$ python3 -q
>>> import numpy as np
>>> np.set_printoptions(precision=3, suppress=True, linewidth=160)
>>> M = np.load("test11.npy")
>>> M
array([[ 4, -1,  0, -3],
       [-1,  0, -1,  2],
       [ 0, -1, -2,  1],
       [-3,  2,  1,  4]])
>>> left, sv, Vh = np.linalg.svd(M)
>>> sv.round(3) + 0
array([7.618, 2.89 , 1.272, 0.   ])
>>> M2 = left[:, :3] @ np.diag(sv[:3]) @ Vh[:3]
>>> np.round(np.abs(M - M2).max(), 3)
np.float64(0.0)
>>> round(float(np.linalg.norm(M - M2, 2)), 3), round(float(sv[3]), 3)
(0.0, 0.0)
>>> np.linalg.matrix_rank(M2)
np.int64(3)
>>> w, evecs = np.linalg.eigh(M)
>>> np.round(np.linalg.svd(M, compute_uv=False), 3) + 0
array([7.618, 2.89 , 1.272, 0.   ])
>>> np.round(evecs @ np.diag(w) @ evecs.T, 3) + 0
array([[ 4., -1.,  0., -3.],
       [-1.,  0., -1.,  2.],
       [ 0., -1., -2.,  1.],
       [-3.,  2.,  1.,  4.]])
>>> np.abs(evecs[:, -1])
array([0.657, 0.265, 0.046, 0.704])
>>> np.round(evecs.T @ M @ evecs, 3) + 0
array([[-2.89 ,  0.   ,  0.   ,  0.   ],
       [ 0.   ,  0.   ,  0.   ,  0.   ],
       [ 0.   ,  0.   ,  1.272,  0.   ],
       [ 0.   ,  0.   ,  0.   ,  7.618]])
>>> np.linalg.eigvalsh(M + 4 * np.eye(4))
array([ 1.11 ,  4.   ,  5.272, 11.618])
>>> np.unique(w.round(6) + 0, return_counts=True)[1]
array([1, 1, 1, 1])
>>> np.round(w.sum(), 3), np.trace(M)
(np.float64(6.0), np.int64(6))
